$ ipython --no-banner

In [1]: import numpy as np

In [2]: np.set_printoptions(suppress=True, linewidth=120)

In [3]: mat = np.load("block19.npy")

In [4]: mat
Out[4]: 
array([[ 1.392, -6.827,  3.793],
       [ 0.764, -7.303,  3.945],
       [ 7.149, -5.469,  3.529],
       [-8.422,  7.017, -4.357],
       [-2.865,  0.5  , -0.714],
       [-7.059,  2.862, -2.188],
       [-1.398, -0.995,  0.274],
       [-7.031,  5.461, -3.702],
       [-1.31 , -3.762,  1.868],
       [-1.996,  3.643, -2.186],
       [ 2.205, -3.784,  2.185],
       [-8.978,  3.939, -3.017],
       [-1.961, -4.039,  1.875],
       [-3.365,  5.262, -3.198],
       [-1.431, -3.697,  1.735],
       [ 2.926, -0.811,  0.592],
       [ 2.06 , -3.676,  2.226],
       [-4.906,  1.893, -1.304],
       [ 0.821, -2.028,  0.993],
       [ 2.764, -5.641,  3.379]])

In [5]: Xs = mat - mat.mean(axis=0)

In [6]: evecs = np.linalg.svd(Xs)[2][:2]

In [7]: out = Xs - Xs @ evecs.T @ evecs

In [8]: round(np.linalg.norm(out) / np.linalg.norm(Xs), 3)
Out[8]: np.float64(0.013)

In [9]: K = np.load("sample15.npy")

In [10]: K
Out[10]: 
array([[1., 5., 0.],
       [5., 0., 5.],
       [0., 5., 1.]])

In [11]: # equal to its transpose

In [12]: theta = np.radians(60)

In [13]: Rm = np.eye(3)

In [14]: Rm[1, 1] = Rm[0, 0] = np.cos(theta)

In [15]: Rm[1, 0], Rm[0, 1] = -np.sin(theta), np.sin(theta)

In [16]: print(Rm.round(3))
[[ 0.5    0.866  0.   ]
 [-0.866  0.5    0.   ]
 [ 0.     0.     1.   ]]

In [17]: out = K @ Rm.T

In [18]: round(float(np.linalg.det(Rm)), 3), np.trace(Rm)
Out[18]: (1.0, np.float64(2.0))

In [19]: print(np.allclose(np.linalg.norm(K, axis=1), np.linalg.norm(out, axis=1)))
True

In [20]: print(np.allclose(K @ K.T, out @ out.T))
True

In [21]: out.round(3)
Out[21]: 
array([[ 4.83 ,  1.634,  0.   ],
       [ 2.5  , -4.33 ,  5.   ],
       [ 4.33 ,  2.5  ,  1.   ]])

In [22]: evals, evecs = np.linalg.eig(K)

In [23]: np.round(np.sort(np.linalg.eigvals(K.T)), 3)
Out[23]: array([-6.589,  1.   ,  7.589])

In [24]: evals, evecs = np.linalg.eigh(K)

In [25]: x0 = np.array([5, 2, 5])

In [26]: print(np.round(evecs * np.maximum(evals, 0) @ evecs.T, 3))
[[2.531 2.676 1.531]
 [2.676 3.527 2.676]
 [1.531 2.676 2.531]]

In [27]: np.round(np.linalg.eigvalsh(K[1:, 1:]), 3)
Out[27]: array([-4.525,  5.525])

In [28]: print(np.round(evecs * np.abs(evals) @ evecs.T, 3))
[[4.062 0.353 3.062]
 [0.353 7.053 0.353]
 [3.062 0.353 4.062]]

In [29]: x0 @ K @ x0
Out[29]: np.float64(250.0)

In [30]: round(x0 @ K @ x0 / (x0 @ x0), 3), np.round(evals[0], 3), round(evals[-1], 3)
Out[30]: (np.float64(4.63), np.float64(-6.589), np.float64(7.589))
